$ python -q
>>> import numpy as np
>>> from numpy import linalg as LA
>>> np.set_printoptions(precision=2, suppress=True, linewidth=140, legacy="1.25")
>>> mat = np.diag(10 * np.array([2, 0, 2, -2, 1])) + np.array([[0, -1, 0, 2, 2],
...     [1, -2, -1, 2, 2],
...     [0, 0, -1, -2, 0],
...     [0, 2, -2, -1, -2],
...     [2, -1, 1, 0, 0]])
>>> mat
array([[ 20,  -1,   0,   2,   2],
       [  1,  -2,  -1,   2,   2],
       [  0,   0,  19,  -2,   0],
       [  0,   2,  -2, -21,  -2],
       [  2,  -1,   1,   0,  10]])
>>> B = mat / np.sqrt((mat ** 2).mean(axis=1, keepdims=True))
>>> LA.matrix_rank(B) == LA.matrix_rank(mat)
True
>>> B[3]
array([ 0.  ,  0.21, -0.21, -2.21, -0.21])
>>> LA.matrix_rank(mat - mat.mean(axis=1, keepdims=True))
4
>>> x = np.array([5, 7, 0, 9, 3])
>>> a = np.maximum(mat @ x, 0)
>>> np.tanh(mat @ x)
array([ 1.,  1., -1., -1.,  1.])
>>> np.maximum(mat @ (3 * x), 0)
array([351,  45,   0,   0,  99])
>>> J = np.vander(np.arange(4) - 2, 4, increasing=True)
>>> J
array([[ 1, -2,  4, -8],
       [ 1, -1,  1, -1],
       [ 1,  0,  0,  0],
       [ 1,  1,  1,  1]])
>>> # row 0 is much longer than the rest
>>> rng = np.random.default_rng(27863)
>>> labels = rng.permutation(4)
>>> labels
array([3, 2, 0, 1])
>>> B = J[labels][:, labels]
>>> np.sort(np.abs(LA.eigvals(B)))
array([0.71, 1.44, 3.43, 3.43])
>>> np.round(LA.det(B), 2), np.round(LA.det(J[labels]), 2)
(12.0, -12.0)
>>> B = LA.inv(J)
>>> (np.abs(B) > 1e-9).astype(int)
array([[0, 0, 1, 0],
       [1, 1, 1, 1],
       [0, 1, 1, 1],
       [1, 1, 1, 1]])
>>> np.round(J @ B, 2) + 0
array([[1., 0., 0., 0.],
       [0., 1., 0., 0.],
       [0., 0., 1., 0.],
       [0., 0., 0., 1.]])
>>> np.round(LA.inv(B), 2) + 0
array([[ 1., -2.,  4., -8.],
       [ 1., -1.,  1., -1.],
       [ 1.,  0.,  0.,  0.],
       [ 1.,  1.,  1.,  1.]])
>>> np.allclose(B, J.T)
False
>>> round(float(LA.cond(J)), 2)
17.32
